% ipython --no-banner

In [1]: import numpy as np

In [2]: from numpy import linalg as LA

In [3]: np.set_printoptions(precision=2, suppress=True, linewidth=200)

In [4]: feats = np.load("x.npy")

In [5]: feats
Out[5]: 
array([[ 7,  3,  7],
       [ 9, 10,  7],
       [14, 18, 15],
       [23, 24, 16],
       [25, 28, 17],
       [32, 34, 23],
       [34, 38, 23],
       [39, 43, 23],
       [41, 48, 31],
       [41, 48, 38],
       [46, 56, 42],
       [54, 65, 43],
       [63, 66, 48],
       [66, 70, 56],
       [66, 77, 63],
       [68, 84, 67],
       [76, 85, 69],
       [80, 89, 75],
       [88, 93, 77],
       [96, 95, 82]])

In [6]: hat = feats @ LA.solve(feats.T @ feats, feats.T)

In [7]: np.round(LA.eigvalsh(hat), 2) + 0
Out[7]: array([0., 0., 0., 0., 0., 0., 0., 0., 0., 0., 0., 0., 0., 0., 0., 0., 0., 1., 1., 1.])

In [8]: np.allclose(hat @ hat, hat)
Out[8]: True

In [9]: hat @ feats[:, 2]
Out[9]: array([ 7.,  7., 15., 16., 17., 23., 23., 23., 31., 38., 42., 43., 48., 56., 63., 67., 69., 75., 77., 82.])

In [10]: x0 = np.array([7, 6, 2])

In [11]: rhs = feats @ x0

In [12]: rhs
Out[12]: array([  81,  137,  236,  337,  377,  474,  512,  577,  637,  651,  742,  854,  933,  994, 1050, 1114, 1180, 1244, 1328, 1406])

In [13]: np.round(LA.pinv(feats) @ feats, 2) + 0
Out[13]: 
array([[1., 0., 0.],
       [0., 1., 0.],
       [0., 0., 1.]])

In [14]: rng = np.random.default_rng(70711)

In [15]: rhs = rhs + 0.05 * rng.normal(size=20)

In [16]: rhs
Out[16]: array([  80.9 ,  137.02,  236.04,  336.93,  377.05,  474.03,  512.03,  576.94,  637.09,  650.97,  742.04,  853.99,  933.08,  994.02, 1050.05, 1113.98, 1180.  , 1244.  , 1327.97, 1406.01])

In [17]: coef, *_ = LA.lstsq(feats, rhs)

In [18]: [round(float(LA.norm(LA.solve(feats.T @ feats + lam * np.eye(3), feats.T @ rhs))), 2) for lam in (0, 1, 10, 100)]
Out[18]: [9.43, 9.43, 9.4, 9.19]

In [19]: basis = feats[[6, 0]].astype(float)

In [20]: for _ in range(3):
    ...:     labels = LA.norm(feats[:, None] - basis, axis=-1).argmin(axis=1)
    ...:     basis = np.array([feats[labels == j].mean(axis=0) for j in range(2)])
    ...: 

In [21]: labels
Out[21]: array([1, 1, 1, 1, 1, 1, 1, 1, 1, 0, 0, 0, 0, 0, 0, 0, 0, 0, 0, 0])

In [22]: basis[1] - basis[0]
Out[22]: array([-42.75, -47.94, -42.  ])

In [23]: np.abs(basis[1] - basis[0]).argmax()
Out[23]: np.int64(1)

In [24]: np.bincount(labels)
Out[24]: array([11,  9])

In [25]: basis
Out[25]: 
array([[67.64, 75.27, 60.  ],
       [24.89, 27.33, 18.  ]])

In [26]: labels = feats[:, 2] > np.median(feats[:, 2])

In [27]: u = feats[labels].mean(axis=0) - feats[~labels].mean(axis=0)

In [28]: u
Out[28]: array([43.8, 48.6, 42.2])

In [29]: np.argsort(-np.abs(u).round(6), kind="stable")
Out[29]: array([1, 0, 2])

In [30]: labels.astype(int)
Out[30]: array([0, 0, 0, 0, 0, 0, 0, 0, 0, 0, 1, 1, 1, 1, 1, 1, 1, 1, 1, 1])

In [31]: q, evecs = LA.qr(feats[:, :2])[0], LA.qr(feats[:, 2:])[0]

In [32]: s = LA.svd(q.T @ evecs, compute_uv=False)

In [33]: np.degrees(np.arccos(s.clip(0, 1)))
Out[33]: array([5.45])

In [34]: s
Out[34]: array([1.])

In [35]: np.round(LA.norm(q @ q.T - evecs @ evecs.T, 2), 2)
Out[35]: np.float64(1.0)

In [36]: mat = np.load("sample15.npy")

In [37]: mat
Out[37]: 
array([[ 0,  2,  1],
       [ 6, 10,  5],
       [ 0,  2,  1],
       [ 0,  2,  1],
       [ 4,  8,  4],
       [ 4,  8,  4],
       [ 0,  0,  0],
       [ 0,  0,  0],
       [ 0,  0,  0],
       [ 0,  2,  1],
       [ 0,  0,  0],
       [ 2,  6,  3],
       [ 6, 10,  5],
       [12, 16,  8],
       [ 8, 12,  6],
       [ 8, 12,  6],
       [10, 14,  7],
       [ 4,  8,  4],
       [12, 16,  8],
       [ 4,  8,  4],
       [ 0,  0,  0]])

In [38]: [round(float(x), 2) for x in LA.svd(mat, compute_uv=False)[:3]]
Out[38]: [50.19, 4.11, 0.0]

In [39]: np.argsort(-LA.norm(mat, axis=0).round(6), kind="stable")[:3]
Out[39]: array([1, 0, 2])

In [40]: rank = LA.matrix_rank(mat)

In [41]: rank
Out[41]: np.int64(2)

In [42]: N = LA.svd(mat)[2][rank:].T

In [43]: N @ N.T
Out[43]: 
array([[ 0. ,  0. ,  0. ],
       [ 0. ,  0.2, -0.4],
       [ 0. , -0.4,  0.8]])

In [44]: [int(LA.matrix_rank(np.delete(mat, i, axis=0))) for i in range(21)]
Out[44]: [2, 2, 2, 2, 2, 2, 2, 2, 2, 2, 2, 2, 2, 2, 2, 2, 2, 2, 2, 2, 2]

In [45]: [int(LA.matrix_rank(mat[:, :j + 1])) for j in range(3)]
Out[45]: [1, 2, 2]

In [46]: N.shape
Out[46]: (3, 1)

In [47]: np.round(mat @ N, 2) + 0
Out[47]: 
array([[0.],
       [0.],
       [0.],
       [0.],
       [0.],
       [0.],
       [0.],
       [0.],
       [0.],
       [0.],
       [0.],
       [0.],
       [0.],
       [0.],
       [0.],
       [0.],
       [0.],
       [0.],
       [0.],
       [0.],
       [0.]])

In [48]: left, s, Vt = LA.svd(mat)

In [49]: s.round(2) + 0
Out[49]: array([50.19,  4.11,  0.  ])

In [50]: other = left[:, :2] @ np.diag(s[:2]) @ Vt[:2]

In [51]: LA.matrix_rank(mat, rtol=0.05)
Out[51]: np.int64(2)

In [52]: round(LA.norm(mat - other) / LA.norm(mat), 2)
Out[52]: np.float64(0.0)

In [53]: u = np.array([2, 0, 1])

In [54]: np.convolve(mat[14], u)
Out[54]: array([16, 24, 20, 12,  6])

In [55]: np.polyval(u, mat[14])
Out[55]: array([129, 289,  73])

In [56]: np.array([np.convolve(row, u, "same") for row in mat])
Out[56]: 
array([[ 4,  2,  2],
       [20, 16, 10],
       [ 4,  2,  2],
       [ 4,  2,  2],
       [16, 12,  8],
       [16, 12,  8],
       [ 0,  0,  0],
       [ 0,  0,  0],
       [ 0,  0,  0],
       [ 4,  2,  2],
       [ 0,  0,  0],
       [12,  8,  6],
       [20, 16, 10],
       [32, 28, 16],
       [24, 20, 12],
       [24, 20, 12],
       [28, 24, 14],
       [16, 12,  8],
       [32, 28, 16],
       [16, 12,  8],
       [ 0,  0,  0]])

In [57]: F = np.load("block13.npy")

In [58]: F
Out[58]: 
array([[0.5 , 0.25, 0.25],
       [0.5 , 0.33, 0.17],
       [0.33, 0.33, 0.33]])

In [59]: # rows sum to 1

In [60]: u, v = F[2], F[0]

In [61]: round(u @ v, 2)
Out[61]: np.float64(0.33)

In [62]: pr = (u @ v) / (u @ u) * u

In [63]: np.round(LA.norm(u + v) ** 2 + LA.norm(u - v) ** 2, 2)
Out[63]: np.float64(1.42)

In [64]: round((v - pr) @ u, 2)
Out[64]: np.float64(0.0)
